>>> import numpy as np
>>> import numpy.linalg as la
>>> np.set_printoptions(suppress=True, linewidth=120)
>>> E = np.loadtxt("data.csv", delimiter=",")
>>> print(E.round(2))
[[-0.32  0.52  0.42 -0.29 -0.46  0.18 -0.36]
 [-0.48  0.05 -0.4  -0.43 -0.03 -0.64  0.1 ]
 [ 0.25 -0.25 -0.3  -0.36 -0.66  0.3   0.35]
 [-0.19  0.39 -0.48 -0.2   0.42  0.6   0.09]
 [ 0.35 -0.08  0.41 -0.73  0.4  -0.04  0.09]
 [ 0.    0.47  0.27  0.19 -0.03 -0.13  0.81]
 [-0.67 -0.54  0.33 -0.02  0.08  0.3   0.25]]
>>> vec = np.array([2, 0, 0, 2, 1, 2, 3])
>>> [p for p in range(1, 25) if np.allclose(la.matrix_power(E, p), np.eye(7))]
[]
>>> np.round(np.sort(np.abs(np.degrees(np.angle(la.eigvals(E))))), 2)
array([  0.  ,  61.64,  61.64,  95.28,  95.28, 177.41, 177.41])
>>> np.round(E.T @ (E @ vec), 2) + 0
array([2., 0., 0., 2., 1., 2., 3.])
>>> np.round(la.inv(E), 2) + 0
array([[-0.32, -0.48,  0.25, -0.19,  0.35,  0.  , -0.67],
       [ 0.52,  0.05, -0.25,  0.39, -0.08,  0.47, -0.54],
       [ 0.42, -0.4 , -0.3 , -0.48,  0.41,  0.27,  0.33],
       [-0.29, -0.43, -0.36, -0.2 , -0.73,  0.19, -0.02],
       [-0.46, -0.03, -0.66,  0.42,  0.4 , -0.03,  0.08],
       [ 0.18, -0.64,  0.3 ,  0.6 , -0.04, -0.13,  0.3 ],
       [-0.36,  0.1 ,  0.35,  0.09,  0.09,  0.81,  0.25]])
>>> round(la.det(E), 2)
np.float64(1.0)
>>> round(float(la.norm(vec)), 2), round(float(la.norm(E @ vec)), 2)
(4.69, 4.69)
>>> U, sv, VT = la.svd(E, full_matrices=False)
>>> np.round(U.T @ U, 2) + 0
array([[1., 0., 0., 0., 0., 0., 0.],
       [0., 1., 0., 0., 0., 0., 0.],
       [0., 0., 1., 0., 0., 0., 0.],
       [0., 0., 0., 1., 0., 0., 0.],
       [0., 0., 0., 0., 1., 0., 0.],
       [0., 0., 0., 0., 0., 1., 0.],
       [0., 0., 0., 0., 0., 0., 1.]])
>>> np.round(U.T @ E @ VT.T, 2) + 0
array([[1., 0., 0., 0., 0., 0., 0.],
       [0., 1., 0., 0., 0., 0., 0.],
       [0., 0., 1., 0., 0., 0., 0.],
       [0., 0., 0., 1., 0., 0., 0.],
       [0., 0., 0., 0., 1., 0., 0.],
       [0., 0., 0., 0., 0., 1., 0.],
       [0., 0., 0., 0., 0., 0., 1.]])
>>> print(np.round(VT @ VT.T, 2) + 0)
[[1. 0. 0. 0. 0. 0. 0.]
 [0. 1. 0. 0. 0. 0. 0.]
 [0. 0. 1. 0. 0. 0. 0.]
 [0. 0. 0. 1. 0. 0. 0.]
 [0. 0. 0. 0. 1. 0. 0.]
 [0. 0. 0. 0. 0. 1. 0.]
 [0. 0. 0. 0. 0. 0. 1.]]
>>> np.round(sv / sv[0], 2)
array([1., 1., 1., 1., 1., 1., 1.])
>>> K = np.loadtxt("a.csv", delimiter=",")
>>> K
array([[-1.,  0.,  0.,  0.,  0.,  0.,  0.,  0.,  0.],
       [ 0.,  1.,  0.,  0.,  0.,  0.,  0.,  0.,  0.],
       [ 1.,  1.,  1.,  0.,  0.,  0.,  0.,  0.,  0.],
       [ 2.,  2.,  2.,  1.,  0.,  0.,  0.,  0.,  0.],
       [ 0., -1., -2., -1.,  2.,  0.,  0.,  0.,  0.],
       [ 0.,  0., -1.,  0.,  2., -1.,  0.,  0.,  0.],
       [ 0.,  2.,  0.,  2.,  1., -1.,  0.,  0.,  0.],
       [ 0., -2.,  1., -2.,  0.,  2.,  0., -2.,  0.],
       [-2., -1.,  1., -1., -1.,  0.,  2.,  1., -2.]])
>>> # rank 8
>>> np.round(np.trace(la.pinv(K) @ K), 2)
np.float64(8.0)
>>> print(np.unique(K.round(6), axis=0).shape)
(9, 9)
>>> np.abs(np.diag(la.qr(K)[1])) > 1e-9
array([ True,  True,  True,  True,  True,  True,  True,  True, False])
>>> rk = la.matrix_rank(K)
>>> rk
np.int64(8)
>>> ns = la.svd(K)[2][rk:].T
>>> np.round(ns @ ns.T, 2) + 0
array([[0. , 0. , 0. , 0. , 0. , 0. , 0. , 0. , 0. ],
       [0. , 0. , 0. , 0. , 0. , 0. , 0. , 0. , 0. ],
       [0. , 0. , 0. , 0. , 0. , 0. , 0. , 0. , 0. ],
       [0. , 0. , 0. , 0. , 0. , 0. , 0. , 0. , 0. ],
       [0. , 0. , 0. , 0. , 0. , 0. , 0. , 0. , 0. ],
       [0. , 0. , 0. , 0. , 0. , 0. , 0. , 0. , 0. ],
       [0. , 0. , 0. , 0. , 0. , 0. , 0.5, 0. , 0.5],
       [0. , 0. , 0. , 0. , 0. , 0. , 0. , 0. , 0. ],
       [0. , 0. , 0. , 0. , 0. , 0. , 0.5, 0. , 0.5]])
>>> [int(la.matrix_rank(K[:, :j + 1])) for j in range(9)]
[1, 2, 3, 4, 5, 6, 7, 8, 8]
>>> np.round(K @ ns, 2) + 0
array([[0.],
       [0.],
       [0.],
       [0.],
       [0.],
       [0.],
       [0.],
       [0.],
       [0.]])
>>> np.prod(np.diag(K)), round(float(la.det(K)), 2)
(np.float64(0.0), 0.0)
>>> la.matrix_rank(K - K[0, 0] * np.eye(9))
np.int64(8)
>>> np.round(np.sort(la.eigvals(K)), 2)
array([-2., -2., -1., -1.,  0.,  1.,  1.,  1.,  2.])
>>> B = np.array([[2, 1, 0],
...     [1, -1, 0],
...     [-1, -2, -2],
...     [2, 1, 0],
...     [1, -2, 2],
...     [2, 0, 0],
...     [0, -1, 1],
...     [-2, 0, 2],
...     [2, 2, -1]])
>>> print(B.T @ K.T)
[[ -2.   1.   2.   6.   1.   1.   5.   1. -15.]
 [ -1.  -1.  -2.  -3.   0.  -2.  -2.  -2.  -8.]
 [  0.   0.  -2.  -4.   8.   6.   2.  -6.   2.]]
>>> print(np.einsum("ik,kj->ij", K, B))
[[ -2.  -1.   0.]
 [  1.  -1.   0.]
 [  2.  -2.  -2.]
 [  6.  -3.  -4.]
 [  1.   0.   8.]
 [  1.  -2.   6.]
 [  5.  -2.   2.]
 [  1.  -2.  -6.]
 [-15.  -8.   2.]]
>>> print(np.einsum("ik,kj->ji", K, B))
[[ -2.   1.   2.   6.   1.   1.   5.   1. -15.]
 [ -1.  -1.  -2.  -3.   0.  -2.  -2.  -2.  -8.]
 [  0.   0.  -2.  -4.   8.   6.   2.  -6.   2.]]
>>> B = K / np.sqrt((K ** 2).mean(axis=1, keepdims=True))
>>> B[7].round(2)
array([ 0.  , -1.46,  0.73, -1.46,  0.  ,  1.46,  0.  , -1.46,  0.  ])
>>> la.matrix_rank(B) == la.matrix_rank(K)
np.True_
>>> la.matrix_rank(K - K.mean(axis=1, keepdims=True))
np.int64(8)
>>> np.round(la.norm(B, axis=1), 2)
array([3., 3., 3., 3., 3., 3., 3., 3., 3.])
>>> W0 = np.load("run6.npy")
>>> print(W0)
[[-16  -6 -18   0   0   0]
 [-16  -6  -8   0   0   0]
 [-18 -12  -4   0   0   0]
 [-24  -9 -27 -24  -9 -27]
 [-24  -9 -12 -24  -9 -12]
 [-27 -18  -6 -27 -18  -6]]
>>> vec = np.array([3, 2, 0, 3, 1, 2])
>>> W0 @ np.ones(6)
array([ -40.,  -30.,  -34., -120.,  -90., -102.])
>>> W0 @ (2 * vec)
array([-120, -120, -156, -450, -390, -456])
>>> B = la.inv(W0)
>>> np.round(la.det(W0) * B, 2) + 0
array([[ 204120., -544320.,  170100.,       0.,       0.,       0.],
       [-226800.,  737100., -453600.,       0.,       0.,       0.],
       [-238140.,  238140.,       0.,       0.,       0.,       0.],
       [-204120.,  544320., -170100.,  136080., -362880.,  113400.],
       [ 226800., -737100.,  453600., -151200.,  491400., -302400.],
       [ 238140., -238140.,       0., -158760.,  158760.,       0.]])
>>> round(la.slogdet(W0)[0], 2)
np.float64(1.0)
>>> np.round(la.det(W0) * la.det(B), 2)
np.float64(1.0)
>>> U, sv, VT = la.svd(W0, full_matrices=False)
>>> print(np.round(np.cumsum(sv ** 2) / np.sum(sv ** 2), 2))
[0.84 0.92 0.99 1.   1.   1.  ]
>>> U.shape, sv.shape, VT.shape
((6, 6), (6,), (6, 6))
>>> np.round(sv / sv[0], 2)
array([1.  , 0.3 , 0.29, 0.09, 0.06, 0.02])
>>> print(np.round(U.T @ U, 2) + 0)
[[1. 0. 0. 0. 0. 0.]
 [0. 1. 0. 0. 0. 0.]
 [0. 0. 1. 0. 0. 0.]
 [0. 0. 0. 1. 0. 0.]
 [0. 0. 0. 0. 1. 0.]
 [0. 0. 0. 0. 0. 1.]]
>>> np.abs(U[:, 0]).round(6).argmax()
np.int64(3)
>>> J = np.array([[-10, 3, 7, 1], [3, -6, 9, -1], [7, 9, 4, 6], [1, -1, 6, 4]])
>>> w, vecs = la.eigh(J)
>>> np.round(np.abs(vecs[:, -1]), 2)
array([0.28, 0.36, 0.77, 0.44])
>>> np.round(la.eigvalsh(J @ J), 2)
array([  6.78, 129.95, 181.59, 203.68])
>>> np.round(la.eigvalsh(J + -2 * np.eye(4)), 2)
array([-15.48, -13.4 ,   0.6 ,  12.27])
>>> np.round(vecs.T @ J @ vecs, 2) + 0
array([[-13.48,   0.  ,   0.  ,   0.  ],
       [  0.  , -11.4 ,   0.  ,   0.  ],
       [  0.  ,   0.  ,   2.6 ,   0.  ],
       [  0.  ,   0.  ,   0.  ,  14.27]])
>>> print(np.kron(np.eye(2, dtype=int), J))
[[-10   3   7   1   0   0   0   0]
 [  3  -6   9  -1   0   0   0   0]
 [  7   9   4   6   0   0   0   0]
 [  1  -1   6   4   0   0   0   0]
 [  0   0   0   0 -10   3   7   1]
 [  0   0   0   0   3  -6   9  -1]
 [  0   0   0   0   7   9   4   6]
 [  0   0   0   0   1  -1   6   4]]
>>> print(round(la.eigvals(J).sum().real, 2))
-8.0
>>> np.round(np.poly(J), 2)
array([    1.,     8.,  -229., -1668.,  5708.])
>>> np.einsum("ij,ji->", J, J)
np.int64(522)
>>> np.einsum("ii->", J)
np.int64(-8)
>>> w, vecs = la.eigh(J)
>>> vec = np.array([2, 1, -1, 1])
>>> print((np.sign(vecs[:, -1].round(6)) == np.sign(vecs[0, -1].round(6))).astype(int))
[1 1 1 1]
>>> np.round(vecs * np.abs(w) @ vecs.T, 2)
array([[12.46,  0.29, -0.53,  1.86],
       [ 0.29, 10.62, -0.53,  3.72],
       [-0.53, -0.53, 13.21,  2.62],
       [ 1.86,  3.72,  2.62,  5.46]])
>>> np.round(vecs * np.maximum(w, 0) @ vecs.T, 2)
array([[1.23, 1.65, 3.23, 1.43],
       [1.65, 2.31, 4.24, 1.36],
       [3.23, 4.24, 8.61, 4.31],
       [1.43, 1.36, 4.31, 4.73]])
>>> round(vec @ J @ vec / (vec @ vec), 2), round(float(w[0]), 2), round(w[-1], 2)
(np.float64(-11.71), -13.48, np.float64(14.27))
>>> rng = np.random.default_rng(5060)
>>> idx = rng.permutation(4)
>>> print(idx)
[3 1 0 2]
>>> B = J[idx][:, idx]
>>> np.allclose(B, J)
False
>>> B
array([[  4,  -1,   1,   6],
       [ -1,  -6,   3,   9],
       [  1,   3, -10,   7],
       [  6,   9,   7,   4]])
>>> X = np.loadtxt("mat.csv", delimiter=",")
>>> print(X.round(2))
[[ 1.51 -1.37  1.34  1.14 -0.3   0.03  2.23  0.57]
 [ 1.54  0.16 -1.03 -1.1  -0.3   1.7  -0.27 -1.36]
 [ 0.82 -0.28 -0.74 -0.94 -0.4  -1.38  0.81 -1.08]
 [ 1.45 -1.57  0.88  0.65 -0.53  0.97  0.94  0.37]
 [ 0.07 -1.28 -1.17 -1.25  2.81  0.58  1.16  1.44]
 [-0.91 -0.48 -1.98  1.45 -0.09 -1.5   0.9  -1.74]
 [-2.15  1.65  0.05 -1.49 -0.28  0.14  2.2   0.33]
 [-0.54 -1.74  0.68  0.24 -0.37  1.21  0.29 -1.04]
 [ 0.96  0.84  1.68  0.89  0.96  0.02  0.43 -2.27]
 [ 0.89  1.81 -1.35  1.11  0.18  1.18 -0.23  0.44]]
>>> hat = X @ la.solve(X.T @ X, X.T)
>>> la.matrix_rank(np.eye(10) - hat)
np.int64(2)
>>> np.allclose(hat @ hat, hat)
True
>>> round(float(np.trace(hat)), 2)
8.0
>>> arr = np.load("dump.npy")
>>> print(arr)
[[-1  0  0  0]
 [ 0  2  0  0]
 [ 0  0  0  0]
 [ 0  0  0  3]]
>>> print(np.round(la.norm(E, axis=0), 2))
[1. 1. 1. 1. 1. 1. 1.]
>>> np.round(E @ E.T, 2) + 0
array([[1., 0., 0., 0., 0., 0., 0.],
       [0., 1., 0., 0., 0., 0., 0.],
       [0., 0., 1., 0., 0., 0., 0.],
       [0., 0., 0., 1., 0., 0., 0.],
       [0., 0., 0., 0., 1., 0., 0.],
       [0., 0., 0., 0., 0., 1., 0.],
       [0., 0., 0., 0., 0., 0., 1.]])
>>> round(float(E[:, 2] @ E[:, 1]), 2)
0.0
>>> np.round(la.pinv(E), 2)
array([[-0.32, -0.48,  0.25, -0.19,  0.35,  0.  , -0.67],
       [ 0.52,  0.05, -0.25,  0.39, -0.08,  0.47, -0.54],
       [ 0.42, -0.4 , -0.3 , -0.48,  0.41,  0.27,  0.33],
       [-0.29, -0.43, -0.36, -0.2 , -0.73,  0.19, -0.02],
       [-0.46, -0.03, -0.66,  0.42,  0.4 , -0.03,  0.08],
       [ 0.18, -0.64,  0.3 ,  0.6 , -0.04, -0.13,  0.3 ],
       [-0.36,  0.1 ,  0.35,  0.09,  0.09,  0.81,  0.25]])
>>> np.round(la.svd(E, compute_uv=False), 2)
array([1., 1., 1., 1., 1., 1., 1.])
>>> print(arr @ arr)
[[1 0 0 0]
 [0 4 0 0]
 [0 0 0 0]
 [0 0 0 9]]
>>> np.round(np.sort(la.eigvals(arr)), 2)
array([-1.,  0.,  2.,  3.])
>>> la.matrix_power(arr - np.diag(np.diag(arr)), 4)
array([[0, 0, 0, 0],
       [0, 0, 0, 0],
       [0, 0, 0, 0],
       [0, 0, 0, 0]])
>>> [int(la.matrix_rank(la.matrix_power(arr, p))) for p in range(1, 5)]
[3, 3, 3, 3]
>>> A = np.loadtxt("layer19.csv", delimiter=",")
>>> A
array([[-0.42,  1.  ,  0.4 ,  0.1 ],
       [-0.18, -1.1 ,  0.2 ,  1.1 ],
       [-1.1 , -0.2 ,  1.1 , -1.4 ],
       [ 1.28, -1.8 , -1.3 ,  0.5 ],
       [-0.71,  0.5 ,  0.7 ,  1.1 ],
       [ 0.11,  1.7 , -0.1 ,  0.5 ],
       [ 0.22,  1.2 , -0.2 , -0.7 ],
       [ 0.42, -0.5 , -0.4 ,  0.1 ],
       [-0.31,  0.3 ,  0.3 , -0.7 ],
       [-0.93, -0.1 ,  0.9 ,  0.4 ],
       [-0.49, -0.1 ,  0.5 , -0.3 ],
       [-0.48, -0.4 ,  0.5 , -1.9 ],
       [ 0.78, -1.5 , -0.8 , -0.2 ],
       [-0.69,  0.4 ,  0.7 , -0.3 ],
       [-0.79,  1.8 ,  0.8 ,  0.2 ],
       [ 1.42, -0.1 , -1.4 , -0.4 ],
       [-1.  , -1.  ,  1.  ,  1.1 ],
       [ 0.02,  0.7 ,  0.  , -0.8 ],
       [-0.26,  2.5 ,  0.3 , -0.7 ],
       [ 0.  ,  0.8 ,  0.  ,  0.4 ],
       [-0.97, -0.2 ,  1.  , -1.7 ],
       [ 1.82, -0.1 , -1.8 ,  0.5 ],
       [-0.88,  0.2 ,  0.9 ,  0.6 ],
       [ 0.02,  1.  ,  0.  ,  0.8 ],
       [-1.39,  0.5 ,  1.4 , -1.4 ],
       [-0.87, -0.7 ,  0.9 ,  0.3 ],
       [-1.18,  0.2 ,  1.2 ,  0.7 ],
       [-0.42, -0.9 ,  0.4 ,  1.  ],
       [-0.11, -0.9 ,  0.1 ,  0.4 ],
       [-0.29, -0.8 ,  0.3 , -0.1 ],
       [ 1.52,  0.7 , -1.5 , -1.2 ],
       [-0.4 ,  0.1 ,  0.4 , -0.3 ],
       [ 0.8 ,  0.8 , -0.8 ,  0.9 ]])
>>> idx = rng.permutation(7)
>>> idx
array([1, 0, 6, 3, 5, 4, 2])
>>> B = E[idx][:, idx]
>>> round(np.trace(B), 2)
np.float64(-0.23)
>>> np.round(np.diag(B), 2)
array([ 0.05, -0.32,  0.25, -0.2 , -0.13,  0.4 , -0.3 ])
>>> B.round(2)
array([[ 0.05, -0.48,  0.1 , -0.43, -0.64, -0.03, -0.4 ],
       [ 0.52, -0.32, -0.36, -0.29,  0.18, -0.46,  0.42],
       [-0.54, -0.67,  0.25, -0.02,  0.3 ,  0.08,  0.33],
       [ 0.39, -0.19,  0.09, -0.2 ,  0.6 ,  0.42, -0.48],
       [ 0.47,  0.  ,  0.81,  0.19, -0.13, -0.03,  0.27],
       [-0.08,  0.35,  0.09, -0.73, -0.04,  0.4 ,  0.41],
       [-0.25,  0.25,  0.35, -0.36,  0.3 , -0.66, -0.3 ]])
>>> np.allclose(B, E)
False
